% python3 -q
>>> import numpy as np
>>> np.set_printoptions(precision=3, suppress=True, linewidth=140, floatmode="fixed")
>>> sv = 3 * 0.2 ** np.arange(3)
>>> rng = np.random.default_rng(26)
>>> feats = rng.normal(size=(18, 3)) * rng.permutation(sv)
>>> feats
array([[-5.775, -1.811,  0.139],
       [ 4.688,  0.798, -0.052],
       [-0.219, -0.175,  0.164],
       [ 2.616,  0.035,  0.085],
       [ 4.081,  0.225, -0.130],
       [-0.224, -0.256, -0.191],
       [-6.138,  0.089, -0.125],
       [ 1.243, -0.480,  0.096],
       [ 2.655,  0.229, -0.144],
       [-6.124,  1.285, -0.006],
       [ 6.148, -0.143, -0.141],
       [ 0.011, -0.740,  0.006],
       [ 4.938,  0.541,  0.372],
       [ 1.113,  0.209, -0.108],
       [-2.789,  0.166, -0.107],
       [-0.940, -0.183, -0.139],
       [ 7.021, -1.164,  0.019],
       [ 3.001,  0.683, -0.050]])
>>> # column 0 dominates
>>> proj = feats @ np.linalg.solve(feats.T @ feats, feats.T)
>>> np.round(np.linalg.eigvalsh(proj), 3) + 0
array([0.000, 0.000, 0.000, 0.000, 0.000, 0.000, 0.000, 0.000, 0.000, 0.000, 0.000, 0.000, 0.000, 0.000, 0.000, 1.000, 1.000, 1.000])
>>> np.linalg.matrix_rank(np.eye(18) - proj)
np.int64(15)
>>> W0 = np.load("test19.npy")
>>> W0
array([[0, 0, 1, 1],
       [0, 0, 1, 1],
       [1, 1, 0, 1],
       [1, 1, 1, 0]])
>>> # rows 0 and 1 are equal
>>> [round(float(np.linalg.det(W0[:i, :i])), 2) + 0 for i in range(1, 5)]
[0.0, 0.0, 0.0, 0.0]
>>> m1 = np.loadtxt("data.csv", delimiter=",")
>>> m1
array([[-0.667,  0.582, -0.407,  0.225],
       [ 0.267, -0.132, -0.101,  0.949],
       [ 0.667,  0.733, -0.096, -0.096],
       [-0.200,  0.326,  0.903,  0.197]])
>>> # orthonormal columns
>>> round(float(np.linalg.det(m1)), 3)
-1.0
>>> (m1 - m1.T) / 2
array([[ 0.000,  0.158, -0.537,  0.212],
       [-0.158,  0.000, -0.417,  0.311],
       [ 0.537,  0.417,  0.000, -0.499],
       [-0.212, -0.311,  0.499,  0.000]])
>>> q, r_ = np.linalg.qr(m1)
>>> np.allclose(r_.T @ r_, m1.T @ m1)
True
>>> np.round(abs(r_[0, 0]), 3), round(np.linalg.norm(m1[:, 0]), 3)
(np.float64(1.0), np.float64(1.0))
>>> np.linalg.svd(m1, compute_uv=False)
array([1.000, 1.000, 1.000, 1.000])
>>> X = np.load("out18.npy")
>>> X
array([[ 0,  2,  0,  0],
       [ 1,  0,  4,  3],
       [ 0,  0,  0,  0],
       [ 0,  6,  6,  3],
       [ 0,  0,  0,  1],
       [ 0,  8,  0,  0],
       [ 0,  2,  0,  0],
       [ 0,  2,  9, 10],
       [ 0,  0,  0,  0],
       [ 0,  2,  1,  1],
       [ 0,  4,  0,  0],
       [ 0,  0,  0,  0],
       [ 1,  0,  2,  2],
       [ 0,  0,  0,  0],
       [ 0,  0,  0,  0],
       [ 0,  0,  0,  0],
       [ 0,  0,  0,  0],
       [ 3, 10, 15,  8],
       [ 0,  0,  3,  7],
       [ 0,  0,  0,  0],
       [ 0,  0,  0,  0]])
>>> # row 6 repeats row 0
>>> D = np.linalg.norm(feats[:, None] - feats[None], axis=-1)
>>> D.shape
(18, 18)
>>> D[:5, :5]
array([[ 0.000, 10.786,  5.793,  8.592, 10.068],
       [10.786,  0.000,  5.007,  2.213,  0.839],
       [ 5.793,  5.007,  0.000,  2.843,  4.328],
       [ 8.592,  2.213,  2.843,  0.000,  1.493],
       [10.068,  0.839,  4.328,  1.493,  0.000]])
>>> D.mean(axis=1).argmax()
np.int64(9)
>>> (D + 1e9 * np.eye(18)).round(6).argmin(axis=1)
array([ 6, 12,  5,  8,  1,  2,  9, 13,  3,  6, 16,  5,  1,  7, 15,  5, 10,  8])
>>> np.flatnonzero(D[10] < D.mean() / 2)
array([ 1,  4, 10, 12, 16])
>>> D[10].round(6).argsort(kind="stable")[:4]
array([10, 16, 12,  1])
>>> M = np.array([[1, 0, 0, 0], [2, 1, 0, 0], [-3, 0, 1, 0], [-2, -1, 3, 1]])
>>> x0 = np.array([3, 3, 7, 9])
>>> y = M @ x0
>>> y
array([ 3,  9, -2, 21])
>>> np.linalg.solve(M.T, M[2])
array([0.000, 0.000, 1.000, 0.000])
>>> J = np.load("a.npy")
>>> J
array([[0.667, 0.000, 0.333, 0.000],
       [0.500, 0.500, 0.000, 0.000],
       [0.250, 0.000, 0.500, 0.250],
       [0.000, 0.000, 0.000, 1.000]])
>>> # a transition matrix
>>> out = np.linalg.inv(J)
>>> np.allclose(out, J.T)
False
>>> round(float(np.linalg.cond(J)), 3)
4.798
>>> np.linalg.inv(out)
array([[0.667, 0.000, 0.333, 0.000],
       [0.500, 0.500, 0.000, 0.000],
       [0.250, 0.000, 0.500, 0.250],
       [0.000, 0.000, 0.000, 1.000]])
